>>> import numpy as np
>>> from numpy import linalg as LA
>>> np.set_printoptions(precision=2, suppress=True, linewidth=100, floatmode="fixed")
>>> def rd(a):
...     return np.round(a, 2) + 0
... 
>>> m1 = np.array([[-15.0, 0.0, -4.0, 6.0],
...     [-8.0, -7.0, -8.0, 8.0],
...     [-16.0, 0.0, -23.0, 16.0],
...     [-32.0, 0.0, -28.0, 23.0]])
>>> w, evecs = LA.eig(m1)
>>> rd(np.prod(w))
np.float64(-441.0)
>>> U, s, VT = LA.svd(m1)
>>> rd(s)
array([61.27,  9.66,  6.95,  0.11])
>>> np.argmax(s[:-1] / (s[1:] + 1e-6)) + 1
np.int64(3)
>>> B = U[:, :3] @ np.diag(s[:3]) @ VT[:3]
>>> LA.matrix_rank(m1, rtol=0.05)
np.int64(3)
>>> LA.matrix_rank(B)
np.int64(3)
>>> np.einsum("ii->", m1)
np.float64(-22.0)
>>> rd(np.poly(m1))
array([   1.00,   22.00,  152.00,  266.00, -441.00])
>>> np.kron(np.eye(2, dtype=int), m1)
array([[-15.00,   0.00,  -4.00,   6.00,  -0.00,   0.00,  -0.00,   0.00],
       [ -8.00,  -7.00,  -8.00,   8.00,  -0.00,  -0.00,  -0.00,   0.00],
       [-16.00,   0.00, -23.00,  16.00,  -0.00,   0.00,  -0.00,   0.00],
       [-32.00,   0.00, -28.00,  23.00,  -0.00,   0.00,  -0.00,   0.00],
       [ -0.00,   0.00,  -0.00,   0.00, -15.00,   0.00,  -4.00,   6.00],
       [ -0.00,  -0.00,  -0.00,   0.00,  -8.00,  -7.00,  -8.00,   8.00],
       [ -0.00,   0.00,  -0.00,   0.00, -16.00,   0.00, -23.00,  16.00],
       [ -0.00,   0.00,  -0.00,   0.00, -32.00,   0.00, -28.00,  23.00]])
>>> rd(LA.det(m1.T))
np.float64(-441.0)
>>> np.einsum("ij,ji->", m1, m1)
np.float64(180.0)
>>> rd(LA.eigvals(m1))
array([-7.00, -7.00,  1.00, -9.00])
>>> M = np.load("out1.npy")
>>> rd(M)
array([[  1.54,   0.91,  -1.20,   1.64],
       [ 11.10,   7.63, -11.28,   3.45],
       [  9.48,   6.72, -10.51,   3.44],
       [ -8.71,  -3.81,  -0.69,   2.90],
       [  1.43,   2.81,  -9.27,   4.16],
       [  4.42,   3.02,  -4.60,   2.30],
       [  3.19,   2.49,  -4.68,   2.50],
       [ 12.24,   6.09,  -2.78,   0.66],
       [  4.01,   1.45,   1.14,   0.58],
       [  2.05,   1.24,  -1.63,   1.71],
       [ -3.35,  -0.43,  -4.73,   3.41],
       [  3.40,   2.68,  -5.08,   2.59],
       [  4.23,   2.63,  -3.31,   1.93],
       [ -5.54,  -1.11,  -6.00,   4.11],
       [ 10.29,   4.37,   0.70,  -0.15],
       [  3.44,   2.09,  -2.55,   1.80],
       [ -0.59,   2.21, -10.55,   4.84],
       [  6.93,   3.46,  -1.77,   1.07],
       [ -4.55,  -3.58,   6.10,   0.22],
       [  5.33,   3.86,  -6.38,   2.73],
       [ 15.41,   9.52, -11.09,   2.80],
       [  2.66,   1.53,  -1.68,   1.64],
       [  4.91,   2.54,  -1.69,   1.33],
       [  1.03,  -0.84,   5.11,  -0.24],
       [  4.90,   2.39,  -1.10,   1.15],
       [  6.11,   2.91,  -0.98,   0.95],
       [  5.11,   3.52,  -5.41,   2.46],
       [  8.37,   3.96,  -1.14,   0.68],
       [  9.16,   7.16, -12.96,   4.24],
       [  1.92,   1.84,  -4.33,   2.56],
       [ -5.04,  -3.91,   6.56,   0.14],
       [ 20.55,  10.76,  -6.70,   0.73],
       [  9.27,   5.20,  -4.64,   1.64],
       [  0.23,   2.46, -10.03,   4.56],
       [  0.36,   1.35,  -5.22,   3.05],
       [-14.14,  -6.42,   0.06,   3.41]])
>>> U, s, VT = LA.svd(M)
>>> rd(s)
array([58.27, 27.99,  6.21,  0.00])
>>> np.argmax(s[:-1] / (s[1:] + 1e-6)) + 1
np.int64(3)
>>> B = U[:, :3] @ np.diag(s[:3]) @ VT[:3]
>>> rd(B)
array([[  1.54,   0.91,  -1.20,   1.64],
       [ 11.10,   7.63, -11.28,   3.45],
       [  9.48,   6.72, -10.51,   3.44],
       [ -8.71,  -3.81,  -0.69,   2.90],
       [  1.43,   2.81,  -9.27,   4.16],
       [  4.42,   3.02,  -4.60,   2.30],
       [  3.19,   2.49,  -4.68,   2.50],
       [ 12.24,   6.09,  -2.78,   0.66],
       [  4.01,   1.45,   1.14,   0.58],
       [  2.05,   1.24,  -1.63,   1.71],
       [ -3.35,  -0.43,  -4.73,   3.41],
       [  3.40,   2.68,  -5.08,   2.59],
       [  4.23,   2.63,  -3.31,   1.93],
       [ -5.54,  -1.11,  -6.00,   4.11],
       [ 10.29,   4.37,   0.70,  -0.15],
       [  3.44,   2.09,  -2.55,   1.80],
       [ -0.59,   2.21, -10.55,   4.84],
       [  6.93,   3.46,  -1.77,   1.07],
       [ -4.55,  -3.58,   6.10,   0.22],
       [  5.33,   3.86,  -6.38,   2.73],
       [ 15.41,   9.52, -11.09,   2.80],
       [  2.66,   1.53,  -1.68,   1.64],
       [  4.91,   2.54,  -1.69,   1.33],
       [  1.03,  -0.84,   5.11,  -0.24],
       [  4.90,   2.39,  -1.10,   1.15],
       [  6.11,   2.91,  -0.98,   0.95],
       [  5.11,   3.52,  -5.41,   2.46],
       [  8.37,   3.96,  -1.14,   0.68],
       [  9.16,   7.16, -12.96,   4.24],
       [  1.92,   1.84,  -4.33,   2.56],
       [ -5.04,  -3.91,   6.56,   0.14],
       [ 20.55,  10.76,  -6.70,   0.73],
       [  9.27,   5.20,  -4.64,   1.64],
       [  0.23,   2.46, -10.03,   4.56],
       [  0.36,   1.35,  -5.22,   3.05],
       [-14.14,  -6.42,   0.06,   3.41]])
>>> LA.matrix_rank(M, rtol=0.05)
np.int64(3)
>>> B = np.array([[0, 1], [3, 3], [2, 3], [2, 2]])
>>> LA.matrix_rank(np.vstack([M, B.T]))
np.int64(4)
>>> rd(np.einsum("ij->j", M))
array([ 131.16,   88.73, -134.31,   76.97])
>>> P = np.triu(np.array([[-6, -2, 6, 8], [2, 4, -4, 1], [-8, -1, -2, -9], [-1, 9, 5, -7]]), 1) + np.eye(4)
>>> B = P @ m1 @ LA.inv(P)
>>> rd(LA.det(B))
np.float64(-441.0)
>>> P @ m1 - m1 @ P
array([[-336.00,  -16.00, -256.00,  348.00],
       [  32.00,  -16.00,   84.00,  -42.00],
       [ 288.00,  -32.00,  348.00, -286.00],
       [   0.00,  -64.00,  192.00,    4.00]])
>>> np.trace(B), np.trace(m1)
(np.float64(-22.0), np.float64(-22.0))
>>> E = np.loadtxt("a.csv", delimiter=",")
>>> E
array([[ 0.00,  7.00,  0.00,  4.00, -4.00, -8.00, -5.00,  2.00],
       [ 0.00,  0.00, -2.00,  5.00, -9.00, -5.00, -3.00,  3.00],
       [ 0.00,  0.00,  0.00, -7.00,  4.00, -6.00,  1.00,  2.00],
       [ 0.00,  0.00,  0.00,  0.00,  7.00, -8.00,  0.00,  3.00],
       [ 0.00,  0.00,  0.00,  0.00,  0.00, -7.00,  9.00, -9.00],
       [ 0.00,  0.00,  0.00,  0.00,  0.00,  0.00,  7.00,  0.00],
       [ 0.00,  0.00,  0.00,  0.00,  0.00,  0.00,  0.00,  1.00],
       [ 0.00,  0.00,  0.00,  0.00,  0.00,  0.00,  0.00,  0.00]])
>>> r = LA.matrix_rank(E)
>>> r
np.int64(7)
>>> ns = LA.svd(E)[2][r:].T
>>> ns[:, 0] / ns[np.abs(ns[:, 0]).round(6).argmax(), 0]
array([ 1.00, -0.00, -0.00, -0.00, -0.00, -0.00, -0.00, -0.00])
>>> LA.matrix_rank(E.T @ E), LA.matrix_rank(E @ E.T)
(np.int64(7), np.int64(7))
>>> ns @ ns.T
array([[1.00, 0.00, 0.00, 0.00, 0.00, 0.00, 0.00, 0.00],
       [0.00, 0.00, 0.00, 0.00, 0.00, 0.00, 0.00, 0.00],
       [0.00, 0.00, 0.00, 0.00, 0.00, 0.00, 0.00, 0.00],
       [0.00, 0.00, 0.00, 0.00, 0.00, 0.00, 0.00, 0.00],
       [0.00, 0.00, 0.00, 0.00, 0.00, 0.00, 0.00, 0.00],
       [0.00, 0.00, 0.00, 0.00, 0.00, 0.00, 0.00, 0.00],
       [0.00, 0.00, 0.00, 0.00, 0.00, 0.00, 0.00, 0.00],
       [0.00, 0.00, 0.00, 0.00, 0.00, 0.00, 0.00, 0.00]])
>>> np.allclose(E @ ns, 0)
True
>>> [int(LA.matrix_rank(E[:, :j + 1])) for j in range(8)]
[0, 1, 2, 3, 4, 5, 6, 7]
>>> E @ ns
array([[0.00],
       [0.00],
       [0.00],
       [0.00],
       [0.00],
       [0.00],
       [0.00],
       [0.00]])
>>> ns.shape
(8, 1)
>>> [int(LA.matrix_rank(E[:i])) for i in range(1, len(E) + 1)]
[1, 2, 3, 4, 5, 6, 7, 7]
>>> mat = np.loadtxt("block11.csv", delimiter=",")
>>> mat
array([[ 0.36,  0.21, -0.24,  0.13,  0.01, -0.17,  0.67, -0.07, -0.54],
       [ 0.31, -0.08,  1.34,  0.20, -0.09,  0.06,  0.39,  0.10, -0.05],
       [ 0.05, -0.02,  0.40, -0.13,  0.23,  0.38,  0.08, -0.43, -0.13],
       [ 0.44,  0.48, -0.21,  0.60,  0.19, -0.56, -1.19, -0.79,  0.73],
       [-0.30,  0.19,  0.74,  0.27,  0.23, -0.04, -0.32, -0.43, -0.09],
       [ 0.54, -0.51,  1.63,  0.26, -1.11,  0.88,  0.84, -0.44,  0.90],
       [ 0.09, -0.15,  0.58,  0.28,  0.18, -0.17, -0.17, -0.01, -0.22],
       [ 0.01,  0.20, -0.38, -0.39, -0.41,  0.18, -0.89, -0.20,  0.33]])
>>> x = np.array([0, -2, -2, -2, -1, -2, 0, -1, -2])
>>> rd(mat @ np.ones(9))
array([ 0.36,  2.18,  0.43, -0.31,  0.25,  2.99,  0.41, -1.55])
>>> np.sign((mat @ x).round(6))
array([ 1.00, -1.00, -1.00, -1.00, -1.00, -1.00, -1.00,  1.00])
>>> rd(mat @ x)
array([ 1.28, -2.95, -0.80, -1.48, -1.94, -4.77, -0.81,  0.73])
>>> rd((mat * x).sum(axis=1))
array([ 1.28, -2.95, -0.80, -1.48, -1.94, -4.77, -0.81,  0.73])
>>> rd(mat @ (2 * x))
array([ 2.56, -5.90, -1.60, -2.96, -3.88, -9.54, -1.62,  1.46])
>>> mat @ np.eye(9)[0]
array([ 0.36,  0.31,  0.05,  0.44, -0.30,  0.54,  0.09,  0.01])
>>> rd(np.einsum("ij,j->i", mat, x))
array([ 1.28, -2.95, -0.80, -1.48, -1.94, -4.77, -0.81,  0.73])
>>> def softmax(z):
...     e = np.exp(z - z.max(axis=-1, keepdims=True))
...     return e / e.sum(axis=-1, keepdims=True)
... 
>>> rd(softmax(mat[6]))
array([0.11, 0.09, 0.18, 0.14, 0.12, 0.09, 0.09, 0.10, 0.08])
>>> rd(softmax(mat).sum(axis=1))
array([1.00, 1.00, 1.00, 1.00, 1.00, 1.00, 1.00, 1.00])
>>> att = mat @ mat.T / np.sqrt(9)
>>> rd(softmax(att + np.triu(np.full(att.shape, -np.inf), 1)))
array([[1.00, 0.00, 0.00, 0.00, 0.00, 0.00, 0.00, 0.00],
       [0.34, 0.66, 0.00, 0.00, 0.00, 0.00, 0.00, 0.00],
       [0.29, 0.35, 0.36, 0.00, 0.00, 0.00, 0.00, 0.00],
       [0.13, 0.13, 0.16, 0.58, 0.00, 0.00, 0.00, 0.00],
       [0.15, 0.21, 0.19, 0.21, 0.24, 0.00, 0.00, 0.00],
       [0.05, 0.15, 0.08, 0.04, 0.07, 0.60, 0.00, 0.00],
       [0.12, 0.16, 0.13, 0.13, 0.15, 0.15, 0.15, 0.00],
       [0.10, 0.09, 0.11, 0.18, 0.12, 0.10, 0.11, 0.20]])
>>> rd(softmax(att))
array([[0.18, 0.13, 0.13, 0.10, 0.11, 0.12, 0.13, 0.10],
       [0.09, 0.19, 0.11, 0.07, 0.12, 0.24, 0.12, 0.07],
       [0.11, 0.13, 0.14, 0.11, 0.13, 0.15, 0.12, 0.11],
       [0.08, 0.07, 0.09, 0.33, 0.12, 0.07, 0.10, 0.14],
       [0.09, 0.14, 0.12, 0.13, 0.15, 0.13, 0.13, 0.10],
       [0.05, 0.14, 0.07, 0.04, 0.06, 0.54, 0.06, 0.04],
       [0.11, 0.15, 0.12, 0.12, 0.14, 0.13, 0.14, 0.10],
       [0.10, 0.09, 0.11, 0.18, 0.12, 0.10, 0.11, 0.20]])
>>> T = np.stack([mat, -1 * mat, mat[::-1]])
>>> T.shape
(3, 8, 9)
>>> LA.matrix_rank(T)
array([8, 8, 8])
>>> LA.matrix_rank(T.reshape(3, -1))
np.int64(2)
>>> (T @ mat.T).shape
(3, 8, 8)
>>> T.sum(axis=0)
array([[ 0.01,  0.20, -0.38, -0.39, -0.41,  0.18, -0.89, -0.20,  0.33],
       [ 0.09, -0.15,  0.58,  0.28,  0.18, -0.17, -0.17, -0.01, -0.22],
       [ 0.54, -0.51,  1.63,  0.26, -1.11,  0.88,  0.84, -0.44,  0.90],
       [-0.30,  0.19,  0.74,  0.27,  0.23, -0.04, -0.32, -0.43, -0.09],
       [ 0.44,  0.48, -0.21,  0.60,  0.19, -0.56, -1.19, -0.79,  0.73],
       [ 0.05, -0.02,  0.40, -0.13,  0.23,  0.38,  0.08, -0.43, -0.13],
       [ 0.31, -0.08,  1.34,  0.20, -0.09,  0.06,  0.39,  0.10, -0.05],
       [ 0.36,  0.21, -0.24,  0.13,  0.01, -0.17,  0.67, -0.07, -0.54]])
>>> rd(LA.norm(T, axis=(1, 2)))
array([4.20, 4.20, 4.20])
>>> rd(np.einsum("bij,cij->bc", T, T))
array([[ 17.62, -17.62,   3.28],
       [-17.62,  17.62,  -3.28],
       [  3.28,  -3.28,  17.62]])
>>> U, s, VT = LA.svd(M)
>>> evecs = VT[:(s > 1e-8).sum()]
>>> rng = np.random.default_rng(678375)
>>> x = M[16] + 5 * M[8] + rng.integers(2) * np.eye(4)[0]
>>> rd(x)
array([20.46,  9.48, -4.85,  7.72])
>>> np.allclose(evecs.T @ evecs @ x, x)
False
>>> rd(np.diag(evecs.T @ evecs))
array([0.85, 0.21, 0.95, 1.00])
>>> rd(evecs.T @ evecs)
array([[ 0.85,  0.35,  0.09,  0.02],
       [ 0.35,  0.21, -0.20, -0.04],
       [ 0.09, -0.20,  0.95, -0.01],
       [ 0.02, -0.04, -0.01,  1.00]])
